In [1]: import numpy as np

In [2]: np.set_printoptions(precision=2, suppress=True, linewidth=160, floatmode="fixed")

In [3]: def rnd(a):
   ...:     return np.round(a, 2) + 0
   ...: 

In [4]: W0 = np.array([[-0.7, -0.4, 0.5, -1.4, -1.1],
   ...:     [0.8, -0.2, 1.6, 0.1, 1.5],
   ...:     [0.0, 0.1, -0.2, 0.4, -0.2],
   ...:     [0.9, -0.7, -1.1, -1.1, 0.5]])

In [5]: cov = W0.T @ W0

In [6]: np.allclose(cov, cov.T)
Out[6]: True

In [7]: rnd(np.diag(cov))
Out[7]: array([1.94, 0.70, 4.06, 3.34, 3.75])

In [8]: np.linalg.cond(W0) > 100
Out[8]: np.False_

In [9]: [round(float(x), 2) for x in np.linalg.svd(W0, compute_uv=False)[:3]]
Out[9]: [2.54, 2.0, 1.82]

In [10]: rnd(np.linalg.norm(W0, 2) / np.linalg.norm(W0))
Out[10]: np.float64(0.68)

In [11]: Uu, sig, vt = np.linalg.svd(W0)

In [12]: rnd(sig)
Out[12]: array([2.54, 2.00, 1.82, 0.17])

In [13]: other = Uu[:, :3] @ np.diag(sig[:3]) @ vt[:3]

In [14]: np.linalg.matrix_rank(W0, rtol=0.05)
Out[14]: np.int64(4)

In [15]: rnd(np.linalg.norm(W0 - other, 2)), rnd(sig[3])
Out[15]: (np.float64(0.17), np.float64(0.17))

In [16]: rnd(np.abs(W0 - other).max())
Out[16]: np.float64(0.1)

In [17]: F = np.loadtxt("dump.csv", delimiter=",")

In [18]: rnd(F)
Out[18]: 
array([[0.20, 0.53, 0.20, 0.07],
       [0.30, 0.45, 0.00, 0.25],
       [0.35, 0.23, 0.35, 0.08],
       [0.08, 0.27, 0.27, 0.38]])

In [19]: F @ np.ones(4)
Out[19]: array([1.00, 1.00, 1.00, 1.00])

In [20]: F.sum(axis=1)
Out[20]: array([1.00, 1.00, 1.00, 1.00])

In [21]: rnd(np.linalg.matrix_power(F, 100))
Out[21]: 
array([[0.24, 0.40, 0.16, 0.21],
       [0.24, 0.40, 0.16, 0.21],
       [0.24, 0.40, 0.16, 0.21],
       [0.24, 0.40, 0.16, 0.21]])

In [22]: rnd(np.sort(np.abs(np.linalg.eigvals(F)))[::-1])
Out[22]: array([1.00, 0.32, 0.32, 0.19])

In [23]: pr = np.eye(4)[2]

In [24]: for _ in range(4):
    ...:     pr = pr @ F
    ...:     print(pr.round(2))
    ...: 
[0.35 0.23 0.35 0.08]
[0.26 0.39 0.21 0.14]
[0.25 0.40 0.16 0.18]
[0.24 0.40 0.16 0.20]
